In [1]: import numpy as np

In [2]: import numpy.linalg as la

In [3]: np.set_printoptions(precision=3, suppress=True, linewidth=100, legacy="1.25")

In [4]: tidy = lambda a: np.round(a, 3) + 0

In [5]: K = np.load("x.npy")

In [6]: print(K)
[[ -5  -1  -1   0]
 [ -3  13   1  -1]
 [  0   2  10   1]
 [  3  -1   1 -11]]

In [7]: blk = np.stack([K, 3 * K, K[::-1]])

In [8]: print((blk @ K.T).shape)
(3, 4, 4)

In [9]: print(la.matrix_rank(blk))
[4 4 4]

In [10]: print(tidy(la.norm(blk, axis=(1, 2))))
[21.071 63.214 21.071]

In [11]: print(np.einsum("bij,cij->bc", blk, blk))
[[ 444 1332   40]
 [1332 3996  120]
 [  40  120  444]]

In [12]: print(np.kron(np.eye(2, dtype=int), K))
[[ -5  -1  -1   0   0   0   0   0]
 [ -3  13   1  -1   0   0   0   0]
 [  0   2  10   1   0   0   0   0]
 [  3  -1   1 -11   0   0   0   0]
 [  0   0   0   0  -5  -1  -1   0]
 [  0   0   0   0  -3  13   1  -1]
 [  0   0   0   0   0   2  10   1]
 [  0   0   0   0   3  -1   1 -11]]

In [13]: print(np.einsum("ii->", K))
7

In [14]: print(tidy(la.det(K[::-1])))
7428.0

In [15]: vec = np.array([0, 5, -5, 4])

In [16]: a = np.maximum(K @ vec, 0)

In [17]: print(K * (a > 1e-9)[:, None])
[[ 0  0  0  0]
 [-3 13  1 -1]
 [ 0  0  0  0]
 [ 0  0  0  0]]

In [18]: print(a)
[ 0 56  0  0]

In [19]: print(K.T @ a)
[-168  728   56  -56]

In [20]: print(np.maximum(K @ vec, 0) - np.maximum(-K @ vec, 0))
[  0  56 -36 -54]

In [21]: print(np.tanh(K @ vec))
[ 0.  1. -1. -1.]

In [22]: evals, vecs = la.eig(K)

In [23]: print(tidy(K @ vecs[:, 0] - evals[0] * vecs[:, 0]))
[0. 0. 0. 0.]

In [24]: print(tidy(np.sort(la.eigvals(K.T))))
[-11.099  -5.138   9.445  13.792]

In [25]: P = np.triu(np.array([[-9, -4, 5, -4], [1, -4, 9, -3], [-1, -1, -7, -7], [8, -5, -5, 2]]), 1) + np.eye(4)

In [26]: Y = P @ K @ la.inv(P)

In [27]: print(P @ K - K @ P)
[[  0. -58.  76.  23.]
 [ -9.   9. -15.  76.]
 [-21.   7. -25. 153.]
 [  0.  12.  -6.  16.]]

In [28]: print(tidy(np.poly(Y)))
[   1.   -7. -190.  790. 7428.]

In [29]: print(np.trace(Y), np.trace(K))
7.0 7

In [30]: print(Y)
[[  -5.  -59.  597. 4035.]
 [ -12.  -14.  274. 1869.]
 [ -21.  -75.  783. 5250.]
 [   3.   11. -113. -757.]]

In [31]: print(tidy(la.det(Y)))
7428.0

In [32]: rng = np.random.default_rng(39464)

In [33]: mat = np.triu(rng.random((7, 7)) < 0.4, 1).astype(int)

In [34]: mat = mat + mat.T

In [35]: print(mat)
[[0 0 0 1 0 0 1]
 [0 0 1 0 1 1 0]
 [0 1 0 1 1 0 1]
 [1 0 1 0 0 0 0]
 [0 1 1 0 0 0 0]
 [0 1 0 0 0 0 0]
 [1 0 1 0 0 0 0]]

In [36]: print(np.abs(np.diag(la.qr(mat)[1])) > 1e-9)
[ True  True  True  True  True  True False]

In [37]: W0 = np.load("case4.npy")

In [38]: print(tidy(W0))
[[-0.092  0.499 -0.103 -0.674 -0.011 -0.527]
 [-0.137  0.034 -0.815 -0.208  0.212  0.477]
 [-0.275  0.219 -0.117  0.503  0.683 -0.379]
 [ 0.641 -0.523 -0.283 -0.112  0.23  -0.413]
 [-0.275 -0.12  -0.456  0.351 -0.639 -0.413]
 [ 0.641  0.644 -0.152  0.337 -0.167  0.1  ]]

In [39]: z = rng.permutation(6)

In [40]: print(z)
[4 1 5 2 3 0]

In [41]: Y = W0[z][:, z]

In [42]: print(tidy(la.det(Y)), tidy(la.det(W0[z])))
-1.0 -1.0

In [43]: print(tidy(np.sort(np.abs(la.eigvals(Y)))))
[1. 1. 1. 1. 1. 1.]

In [44]: vec = np.array([2, 0, 5, 4, 6, 7])

In [45]: print([p for p in range(1, 25) if np.allclose(la.matrix_power(W0, p), np.eye(6))])
[]

In [46]: print(tidy(W0.T @ (W0 @ vec)))
[2. 0. 5. 4. 6. 7.]

In [47]: print(tidy(la.norm(vec)), tidy(la.norm(W0 @ vec)))
11.402 11.402

In [48]: print(tidy(np.sort(np.abs(np.degrees(np.angle(la.eigvals(W0)))))))
[  0.     93.914  93.914 110.145 110.145 180.   ]

In [49]: print(6 - la.matrix_rank(W0 - np.eye(6), tol=1e-8))
1

In [50]: vec = np.array([-5, 1, 9, -4, -5, -3])

In [51]: print(tidy(W0 @ vec))
[ 4.358 -8.272 -3.755 -5.741  0.176 -4.743]

In [52]: print((W0 @ vec).argmax())
0

In [53]: print(la.norm(W0 @ vec) <= la.norm(W0, 2) * la.norm(vec) + 1e-9)
True

In [54]: print(tidy(W0 @ np.ones(6)))
[-0.907 -0.438  0.633 -0.46  -1.551  1.403]

In [55]: print(tidy((W0 * vec).sum(axis=1)))
[ 4.358 -8.272 -3.755 -5.741  0.176 -4.743]

In [56]: Q, R = la.qr(W0)

In [57]: print(tidy(np.abs(np.diag(R))))
[1. 1. 1. 1. 1. 1.]

In [58]: print(tidy(Q.T @ Q))
[[1. 0. 0. 0. 0. 0.]
 [0. 1. 0. 0. 0. 0.]
 [0. 0. 1. 0. 0. 0.]
 [0. 0. 0. 1. 0. 0.]
 [0. 0. 0. 0. 1. 0.]
 [0. 0. 0. 0. 0. 1.]]

In [59]: print(tidy(Q @ R))
[[-0.092  0.499 -0.103 -0.674 -0.011 -0.527]
 [-0.137  0.034 -0.815 -0.208  0.212  0.477]
 [-0.275  0.219 -0.117  0.503  0.683 -0.379]
 [ 0.641 -0.523 -0.283 -0.112  0.23  -0.413]
 [-0.275 -0.12  -0.456  0.351 -0.639 -0.413]
 [ 0.641  0.644 -0.152  0.337 -0.167  0.1  ]]

In [60]: print(Q.shape, R.shape)
(6, 6) (6, 6)

In [61]: E = rng.normal(size=(29, 3))

In [62]: E = 10 * E / la.norm(E, axis=1, keepdims=True)

In [63]: print(tidy(E))
[[-4.648  8.843  0.447]
 [ 0.21   9.998  0.041]
 [ 4.117 -8.376 -3.59 ]
 [-0.023 -9.627  2.706]
 [ 5.71   1.591  8.054]
 [-7.943  4.456  4.13 ]
 [-7.915  2.357  5.639]
 [-3.203 -0.661  9.45 ]
 [-7.409  5.684  3.577]
 [ 5.818  6.453 -4.951]
 [-2.447  2.885 -9.257]
 [-3.869 -9.221  0.056]
 [-0.9    0.624 -9.94 ]
 [-7.102 -7.027  0.424]
 [-6.748 -1.64  -7.196]
 [-4.279  8.647  2.631]
 [-8.163  5.729  0.734]
 [-5.457  3.961  7.385]
 [-5.924 -6.781  4.35 ]
 [ 8.399  0.362 -5.416]
 [-9.029  2.922 -3.153]
 [ 8.97   4.382  0.578]
 [-3.488  9.156  1.999]
 [-6.646  5.717 -4.812]
 [ 2.647  6.048 -7.511]
 [-2.727  2.116 -9.385]
 [-9.7    2.419  0.252]
 [ 7.128  5.57  -4.262]
 [ 0.092 -7.329  6.803]]

In [64]: z = E[:, 1] > np.median(E[:, 1])

In [65]: f = E[z].mean(axis=0) - E[~z].mean(axis=0)

In [66]: print(tidy(f))
[-0.157  8.808  0.244]

In [67]: print(tidy((((E - E.mean(axis=0)) @ f > 0) == z).mean()))
0.862

In [68]: print(z.astype(int))
[1 1 0 0 0 1 0 0 1 1 0 0 0 0 0 1 1 1 0 0 1 1 1 1 1 0 0 1 0]

In [69]: Y = np.c_[E[:, :1] @ np.array([[-1]]), np.array([4, 4, 1, -3, -5, -1, -3, 1, 5, 5, -1, -5, -5, 2, 3, -2, 2, 0, -1, -2, -4, 5, 2, 5, -4, -3, 1, 0, -2])]

In [70]: print(tidy(Y))
[[ 4.648  4.   ]
 [-0.21   4.   ]
 [-4.117  1.   ]
 [ 0.023 -3.   ]
 [-5.71  -5.   ]
 [ 7.943 -1.   ]
 [ 7.915 -3.   ]
 [ 3.203  1.   ]
 [ 7.409  5.   ]
 [-5.818  5.   ]
 [ 2.447 -1.   ]
 [ 3.869 -5.   ]
 [ 0.9   -5.   ]
 [ 7.102  2.   ]
 [ 6.748  3.   ]
 [ 4.279 -2.   ]
 [ 8.163  2.   ]
 [ 5.457  0.   ]
 [ 5.924 -1.   ]
 [-8.399 -2.   ]
 [ 9.029 -4.   ]
 [-8.97   5.   ]
 [ 3.488  2.   ]
 [ 6.646  5.   ]
 [-2.647 -4.   ]
 [ 2.727 -3.   ]
 [ 9.7    1.   ]
 [-7.128  0.   ]
 [-0.092 -2.   ]]

In [71]: print(la.matrix_rank(np.c_[E, Y]))
4

In [72]: print(tidy(la.lstsq(E, Y[:, 0])[0]))
[-1.  0.  0.]
